% ipython --no-banner

In [1]: import numpy as np

In [2]: np.set_printoptions(precision=2, suppress=True, linewidth=120)

In [3]: E = np.load("layer4.npy")

In [4]: E
Out[4]: 
array([[  9.49, -10.78,  31.01],
       [  6.6 , -18.3 , -19.24],
       [  0.57, -19.02, -26.61],
       [ -0.22, -16.66, -28.14],
       [  4.33, -19.64, -18.4 ],
       [  7.1 , -17.35, -17.74],
       [  2.71, -17.59, -24.71],
       [  1.21, -18.78, -25.4 ],
       [  8.29, -19.09, -19.2 ],
       [ 10.37, -12.79,  33.4 ],
       [  0.68, -17.89, -27.03],
       [  9.24, -11.53,  31.4 ],
       [ 10.17, -10.95,  32.27],
       [  5.04, -18.85, -16.61],
       [ 10.26, -12.46,  33.92],
       [  2.41, -19.97, -24.59],
       [  4.74, -17.99, -19.71],
       [ 10.28, -12.93,  30.95],
       [  5.83, -17.91, -16.5 ],
       [  3.86, -18.28, -27.66],
       [ 10.26, -10.76,  33.04]])

In [5]: Ac = (E - E.mean(axis=0)) / E.std(axis=0)

In [6]: Ac.std(axis=0)
Out[6]: array([1., 1., 1.])

In [7]: np.argwhere(np.abs(Ac) > 2)
Out[7]: array([], shape=(0, 2), dtype=int64)

In [8]: coef = np.linalg.lstsq(np.delete(Ac, 0, axis=1), Ac[:, 0])[0]

In [9]: np.round(1 - np.var(Ac[:, 0] - np.delete(Ac, 0, axis=1) @ coef), 2)
Out[9]: np.float64(0.79)

In [10]: A2 = np.c_[E[:, :2] @ np.array([[-1, 0], [4, 5]]), np.array([6, 1, 7, 5, 1, 3, 7, 1, 0, 7, 6, 0, 1, 2, 5, 4, 3, 3, 2, 3, 3])]

In [11]: A2
Out[11]: 
array([[-52.61, -53.9 ,   6.  ],
       [-79.8 , -91.5 ,   1.  ],
       [-76.65, -95.1 ,   7.  ],
       [-66.42, -83.3 ,   5.  ],
       [-82.89, -98.2 ,   1.  ],
       [-76.5 , -86.75,   3.  ],
       [-73.07, -87.95,   7.  ],
       [-76.33, -93.9 ,   1.  ],
       [-84.65, -95.45,   0.  ],
       [-61.53, -63.95,   7.  ],
       [-72.24, -89.45,   6.  ],
       [-55.36, -57.65,   0.  ],
       [-53.97, -54.75,   1.  ],
       [-80.44, -94.25,   2.  ],
       [-60.1 , -62.3 ,   5.  ],
       [-82.29, -99.85,   4.  ],
       [-76.7 , -89.95,   3.  ],
       [-62.  , -64.65,   3.  ],
       [-77.47, -89.55,   2.  ],
       [-76.98, -91.4 ,   3.  ],
       [-53.3 , -53.8 ,   3.  ]])

In [12]: np.round(np.linalg.norm(A2 - E @ np.linalg.lstsq(E, A2)[0], axis=0), 2) + 0
Out[12]: array([0.  , 0.  , 9.44])

In [13]: np.linalg.matrix_rank(A2)
Out[13]: np.int64(3)
